% ipython --no-banner

In [1]: import numpy as np

In [2]: np.set_printoptions(precision=1, suppress=True, linewidth=120)

In [3]: M = np.array([[3, 3, 2], [1, 2, 1], [1, 3, 3], [3, 3, 2]])

In [4]: Q = M.astype(float).copy()

In [5]: for j in range(3):
   ...:     Q[:, j] -= Q[:, :j] @ (Q[:, :j].T @ Q[:, j])
   ...:     Q[:, j] /= np.linalg.norm(Q[:, j])
   ...: 

In [6]: np.round(Q.T @ Q, 1) + 0
Out[6]: 
array([[1., 0., 0.],
       [0., 1., 0.],
       [0., 0., 1.]])

In [7]: U, s, vt = np.linalg.svd(M, full_matrices=False)

In [8]: np.round(np.sqrt((s ** 2).sum()), 1), round(np.linalg.norm(M), 1)
Out[8]: (np.float64(8.3), np.float64(8.3))

In [9]: s
Out[9]: array([8.1, 1.8, 0.5])

In [10]: np.cumsum(s ** 2) / np.sum(s ** 2)
Out[10]: array([1., 1., 1.])

In [11]: np.abs(U[:, 0]).round(6).argmax()
Out[11]: np.int64(0)

In [12]: np.allclose(U * s @ vt, M)
Out[12]: True

In [13]: U.shape, s.shape, vt.shape
Out[13]: ((4, 3), (3,), (3, 3))

In [14]: np.abs(vt[0])
Out[14]: array([0.5, 0.7, 0.5])

In [15]: (s > 1e-8).sum()
Out[15]: np.int64(3)

In [16]: B = np.array([[2, 1], [3, 0], [3, 3]])

In [17]: np.linalg.matrix_rank(np.vstack([M, B.T]))
Out[17]: np.int64(3)

In [18]: np.einsum("ik,kj->ji", M, B)
Out[18]: 
array([[21, 11, 20, 21],
       [ 9,  4, 10,  9]])

In [19]: np.einsum("ik,kj->ij", M, B)
Out[19]: 
array([[21,  9],
       [11,  4],
       [20, 10],
       [21,  9]])

In [20]: np.einsum("ij->j", M)
Out[20]: array([ 8, 11,  8])

In [21]: np.einsum("ij,ij->i", M, M)
Out[21]: array([22,  6, 19, 22])

In [22]: rng = np.random.default_rng(169)

In [23]: E = np.eye(3, dtype=int)[rng.permutation(3)]

In [24]: E
Out[24]: 
array([[0, 0, 1],
       [0, 1, 0],
       [1, 0, 0]])

In [25]: # symmetric, so the eigenvalues are real

In [26]: vec = np.array([-2, -1, -1])

In [27]: target = M @ vec

In [28]: np.round(np.linalg.pinv(M) @ M, 1) + 0
Out[28]: 
array([[1., 0., 0.],
       [0., 1., 0.],
       [0., 0., 1.]])

In [29]: target = target + 0.1 * rng.normal(size=4)

In [30]: target
Out[30]: array([-10.8,  -4.9,  -8. , -10.9])

In [31]: coef, *_ = np.linalg.lstsq(M, target)

In [32]: np.round(np.linalg.norm(target - M @ coef), 1)
Out[32]: np.float64(0.1)

In [33]: np.round(M.T @ (target - M @ coef), 1) + 0
Out[33]: array([0., 0., 0.])

In [34]: coef.round()
Out[34]: array([-2., -1., -1.])

In [35]: coef
Out[35]: array([-2. , -0.9, -1.1])
